>>> import numpy as np
>>> import numpy.linalg as la
>>> np.set_printoptions(suppress=True, linewidth=160)
>>> r0 = np.array([5, 4, 0, -4, 0, 5, -2, -2, 1]) + 0.5
>>> A = np.eye(9) - 2 * np.outer(r0, r0) / (r0 @ r0)
>>> A.round(3)
array([[ 0.397, -0.494, -0.055,  0.384, -0.055, -0.603,  0.165,  0.165, -0.165],
       [-0.494,  0.596, -0.045,  0.314, -0.045, -0.494,  0.135,  0.135, -0.135],
       [-0.055, -0.045,  0.995,  0.035, -0.005, -0.055,  0.015,  0.015, -0.015],
       [ 0.384,  0.314,  0.035,  0.756,  0.035,  0.384, -0.105, -0.105,  0.105],
       [-0.055, -0.045, -0.005,  0.035,  0.995, -0.055,  0.015,  0.015, -0.015],
       [-0.603, -0.494, -0.055,  0.384, -0.055,  0.397,  0.165,  0.165, -0.165],
       [ 0.165,  0.135,  0.015, -0.105,  0.015,  0.165,  0.955, -0.045,  0.045],
       [ 0.165,  0.135,  0.015, -0.105,  0.015,  0.165, -0.045,  0.955,  0.045],
       [-0.165, -0.135, -0.015,  0.105, -0.015, -0.165,  0.045,  0.045,  0.955]])
>>> round(float(la.eigvalsh(A).min()), 3)
-1.0
>>> try:
...     la.cholesky(A)
... except la.LinAlgError as e:
...     print(repr(e))
... 
LinAlgError('Matrix is not positive definite')
>>> M = np.load("dump.npy")
>>> M
array([[5., 4., 0., 4., 4., 0.],
       [4., 5., 0., 4., 4., 0.],
       [0., 0., 5., 0., 0., 4.],
       [4., 4., 0., 5., 4., 0.],
       [4., 4., 0., 4., 5., 0.],
       [0., 0., 4., 0., 0., 5.]])
>>> # 2 blocks once reordered
>>> vec = np.ones(6)
>>> for _ in range(7):
...     vec = M @ vec
...     vec /= la.norm(vec)
...     print(round(vec @ M @ vec, 3))
... 
16.017
16.698
16.913
16.975
16.993
16.998
16.999
>>> round(la.eigvalsh(M)[-1], 3)
np.float64(17.0)
>>> vec.round(3)
array([0.5  , 0.5  , 0.006, 0.5  , 0.5  , 0.006])
>>> mat = np.diag(np.array([-3, -1, -3, 3, -1, 3]))
>>> mat
array([[-3,  0,  0,  0,  0,  0],
       [ 0, -1,  0,  0,  0,  0],
       [ 0,  0, -3,  0,  0,  0],
       [ 0,  0,  0,  3,  0,  0],
       [ 0,  0,  0,  0, -1,  0],
       [ 0,  0,  0,  0,  0,  3]])
>>> r0 = np.array([0, -4])
>>> np.cross(mat[2, :3], mat[4, :3])
array([0, 0, 0])
>>> np.array([np.convolve(row, r0, "same") for row in mat])
array([[  0,  12,   0,   0,   0,   0],
       [  0,   0,   4,   0,   0,   0],
       [  0,   0,   0,  12,   0,   0],
       [  0,   0,   0,   0, -12,   0],
       [  0,   0,   0,   0,   0,   4],
       [  0,   0,   0,   0,   0,   0]])
>>> np.convolve(mat[2], r0)
array([ 0,  0,  0, 12,  0,  0,  0])
>>> mat.T @ mat
array([[9, 0, 0, 0, 0, 0],
       [0, 1, 0, 0, 0, 0],
       [0, 0, 9, 0, 0, 0],
       [0, 0, 0, 9, 0, 0],
       [0, 0, 0, 0, 1, 0],
       [0, 0, 0, 0, 0, 9]])
>>> mat[:, 2] @ mat[:, 3]
np.int64(0)
>>> np.round(la.svd(mat, compute_uv=False), 3)
array([3., 3., 3., 3., 1., 1.])
>>> np.round(la.norm(mat, axis=0), 3)
array([3., 1., 3., 3., 1., 3.])
>>> Y = mat[0, 0] * mat[1:] - np.outer(mat[1:, 0], mat[0])
>>> Y
array([[ 0,  3,  0,  0,  0,  0],
       [ 0,  0,  9,  0,  0,  0],
       [ 0,  0,  0, -9,  0,  0],
       [ 0,  0,  0,  0,  3,  0],
       [ 0,  0,  0,  0,  0, -9]])
>>> mat[:, 0] / mat[0, 0]
array([ 1., -0., -0., -0., -0., -0.])
>>> la.matrix_rank(Y), la.matrix_rank(mat)
(np.int64(5), np.int64(6))
>>> data = np.load("arr.npy")
>>> data.round(3)
array([[  5.374, -12.164, -17.713,  -8.522],
       [  5.339, -12.061, -17.585,  -8.44 ],
       [  4.334,  -9.299, -14.081,  -6.26 ],
       [  3.612,  -7.458, -11.69 ,  -4.844],
       [  3.407,  -6.959, -11.032,  -4.466],
       [  2.341,  -4.545,  -7.757,  -2.695],
       [  2.01 ,  -3.862,  -6.792,  -2.216],
       [  1.622,  -3.106,  -5.694,  -1.703],
       [  1.619,  -3.101,  -5.686,  -1.699],
       [  0.417,  -1.091,  -2.455,  -0.498],
       [  0.405,  -1.075,  -2.425,  -0.49 ],
       [  0.282,  -0.899,  -2.092,  -0.407],
       [  0.19 ,  -0.77 ,  -1.835,  -0.351],
       [  0.109,  -0.657,  -1.6  ,  -0.306],
       [ -0.075,  -0.377,  -0.952,  -0.211],
       [ -0.103,  -0.319,  -0.801,  -0.193],
       [ -0.114,  -0.288,  -0.718,  -0.182],
       [ -0.125,  -0.212,  -0.513,  -0.153],
       [ -0.042,  -0.045,  -0.093,  -0.042],
       [ -0.035,  -0.036,  -0.075,  -0.035],
       [  0.477,   0.441,   0.65 ,   0.53 ],
       [  0.553,   0.516,   0.738,   0.626],
       [  1.123,   1.146,   1.394,   1.437],
       [  1.181,   1.218,   1.464,   1.529],
       [  1.193,   1.232,   1.478,   1.547],
       [  1.417,   1.517,   1.751,   1.912],
       [  1.782,   2.021,   2.219,   2.548],
       [  1.965,   2.29 ,   2.466,   2.886],
       [  1.996,   2.336,   2.508,   2.945],
       [  4.348,   6.661,   6.355,   8.212],
       [  4.911,   7.901,   7.451,   9.688],
       [  5.848,  10.123,   9.416,  12.307],
       [  6.156,  10.893,  10.098,  13.21 ],
       [  7.13 ,  13.451,  12.368,  16.189]])
>>> # rows and columns are dependent
>>> left, sv, vt = la.svd(data)
>>> np.argmax(sv[:-1] / (sv[1:] + 1e-6)) + 1
np.int64(3)
>>> sv.round(3) + 0
array([60.587, 21.644,  2.493,  0.   ])
>>> Y = left[:, :3] @ np.diag(sv[:3]) @ vt[:3]
>>> Y.round(3)
array([[  5.374, -12.164, -17.713,  -8.522],
       [  5.339, -12.061, -17.585,  -8.44 ],
       [  4.334,  -9.299, -14.081,  -6.26 ],
       [  3.612,  -7.458, -11.69 ,  -4.844],
       [  3.407,  -6.959, -11.032,  -4.466],
       [  2.341,  -4.545,  -7.757,  -2.695],
       [  2.01 ,  -3.862,  -6.792,  -2.216],
       [  1.622,  -3.106,  -5.694,  -1.703],
       [  1.619,  -3.101,  -5.686,  -1.699],
       [  0.417,  -1.091,  -2.455,  -0.498],
       [  0.405,  -1.075,  -2.425,  -0.49 ],
       [  0.282,  -0.899,  -2.092,  -0.407],
       [  0.19 ,  -0.77 ,  -1.835,  -0.351],
       [  0.109,  -0.657,  -1.6  ,  -0.306],
       [ -0.075,  -0.377,  -0.952,  -0.211],
       [ -0.103,  -0.319,  -0.801,  -0.193],
       [ -0.114,  -0.288,  -0.718,  -0.182],
       [ -0.125,  -0.212,  -0.513,  -0.153],
       [ -0.042,  -0.045,  -0.093,  -0.042],
       [ -0.035,  -0.036,  -0.075,  -0.035],
       [  0.477,   0.441,   0.65 ,   0.53 ],
       [  0.553,   0.516,   0.738,   0.626],
       [  1.123,   1.146,   1.394,   1.437],
       [  1.181,   1.218,   1.464,   1.529],
       [  1.193,   1.232,   1.478,   1.547],
       [  1.417,   1.517,   1.751,   1.912],
       [  1.782,   2.021,   2.219,   2.548],
       [  1.965,   2.29 ,   2.466,   2.886],
       [  1.996,   2.336,   2.508,   2.945],
       [  4.348,   6.661,   6.355,   8.212],
       [  4.911,   7.901,   7.451,   9.688],
       [  5.848,  10.123,   9.416,  12.307],
       [  6.156,  10.893,  10.098,  13.21 ],
       [  7.13 ,  13.451,  12.368,  16.189]])
>>> la.matrix_rank(Y)
np.int64(3)
>>> np.round(la.norm(data - Y) / la.norm(data), 3)
np.float64(0.0)
>>> round(la.norm(data - Y, 2), 3), np.round(sv[3], 3)
(np.float64(0.0), np.float64(0.0))
>>> np.round(np.abs(data - Y).max(), 3)
np.float64(0.0)
>>> d = la.norm(data[:, None] - data[None], axis=-1)
>>> np.flatnonzero(d[15] < d.mean() / 2)
array([ 9, 10, 11, 12, 13, 14, 15, 16, 17, 18, 19, 20, 21, 22, 23, 24, 25, 26, 27, 28])
>>> d[:5, :5].round(3)
array([[0.   , 0.187, 5.253, 8.664, 9.594],
       [0.187, 0.   , 5.066, 8.476, 9.407],
       [5.253, 5.066, 0.   , 3.411, 4.342],
       [8.664, 8.476, 3.411, 0.   , 0.931],
       [9.594, 9.407, 4.342, 0.931, 0.   ]])
>>> (d + 1e9 * np.eye(34)).round(6).argmin(axis=1)
array([ 1,  0,  3,  4,  3,  6,  5,  8,  7, 10,  9, 12, 13, 12, 15, 16, 15, 16, 19, 18, 21, 20, 23, 24, 23, 24, 27, 28, 27, 30, 29, 32, 31, 32])
>>> d.shape
(34, 34)
>>> np.unravel_index(d.round(6).argmax(), d.shape)
(np.int64(0), np.int64(33))
>>> d[15].round(6).argsort(kind="stable")[:4]
array([15, 16, 14, 17])
>>> cen = data - data.mean(axis=0)
>>> V = la.svd(cen)[2][:3]
>>> Y = cen - cen @ V.T @ V
>>> la.norm(Y, axis=1).round(6).argmax()
np.int64(0)
>>> round(la.norm(Y) / la.norm(cen), 3)
np.float64(0.0)
>>> np.round((cen @ V.T).std(axis=0), 3)
array([10.374,  2.572,  0.42 ])
>>> np.round(np.diag(V.T @ V), 3)
array([0.963, 0.407, 0.963, 0.667])
>>> np.argsort(-la.norm(data, axis=0).round(6), kind="stable")[:3]
array([2, 1, 3])
>>> np.round(la.norm(data, 2) / la.norm(data), 3)
np.float64(0.941)
>>> O, _ = la.qr(np.array([[0.0], [-0.8], [0.6], [0.3], [0.5], [-0.5], [-0.3], [0.7], [0.1]]))
>>> J = O @ O.T
>>> J.round(3)
array([[ 0.   ,  0.   ,  0.   ,  0.   ,  0.   ,  0.   ,  0.   ,  0.   ,  0.   ],
       [ 0.   ,  0.294, -0.22 , -0.11 , -0.183,  0.183,  0.11 , -0.257, -0.037],
       [ 0.   , -0.22 ,  0.165,  0.083,  0.138, -0.138, -0.083,  0.193,  0.028],
       [ 0.   , -0.11 ,  0.083,  0.041,  0.069, -0.069, -0.041,  0.096,  0.014],
       [ 0.   , -0.183,  0.138,  0.069,  0.115, -0.115, -0.069,  0.161,  0.023],
       [ 0.   ,  0.183, -0.138, -0.069, -0.115,  0.115,  0.069, -0.161, -0.023],
       [ 0.   ,  0.11 , -0.083, -0.041, -0.069,  0.069,  0.041, -0.096, -0.014],
       [ 0.   , -0.257,  0.193,  0.096,  0.161, -0.161, -0.096,  0.225,  0.032],
       [ 0.   , -0.037,  0.028,  0.014,  0.023, -0.023, -0.014,  0.032,  0.005]])
>>> rng = np.random.default_rng(6073)
>>> idx = rng.permutation(6)
>>> idx
array([3, 0, 2, 4, 5, 1])
>>> Y = M[idx][:, idx]
>>> np.allclose(Y, M)
False
>>> np.diag(Y)
array([5., 5., 5., 5., 5., 5.])
>>> Z = np.sign(np.array([[2, 0, 1, 3], [1, 4, 5, 0], [0, 5, 0, 5], [1, 5, 2, 1]]))
>>> Y = (np.tril(Z, -1) + np.eye(4)) @ (np.triu(Z, 1) + np.eye(4))
>>> vals = np.array([2, -1, -1, -1])
>>> W0 = np.rint(Y * vals @ la.inv(Y)) + 0
>>> W0
array([[-1.,  3., -3.,  0.],
       [ 0.,  2., -3.,  0.],
       [ 0.,  0., -1.,  0.],
       [ 0.,  3., -3., -1.]])
>>> proj = np.triu(np.array([[1, 1, 1, 2], [0, 2, 2, 2], [0, 2, 0, 1], [0, 0, 0, 2]]), 1) + np.eye(4)
>>> Y = proj @ W0 @ la.inv(proj)
>>> np.trace(Y), np.trace(W0)
(np.float64(-1.0), np.float64(-1.0))
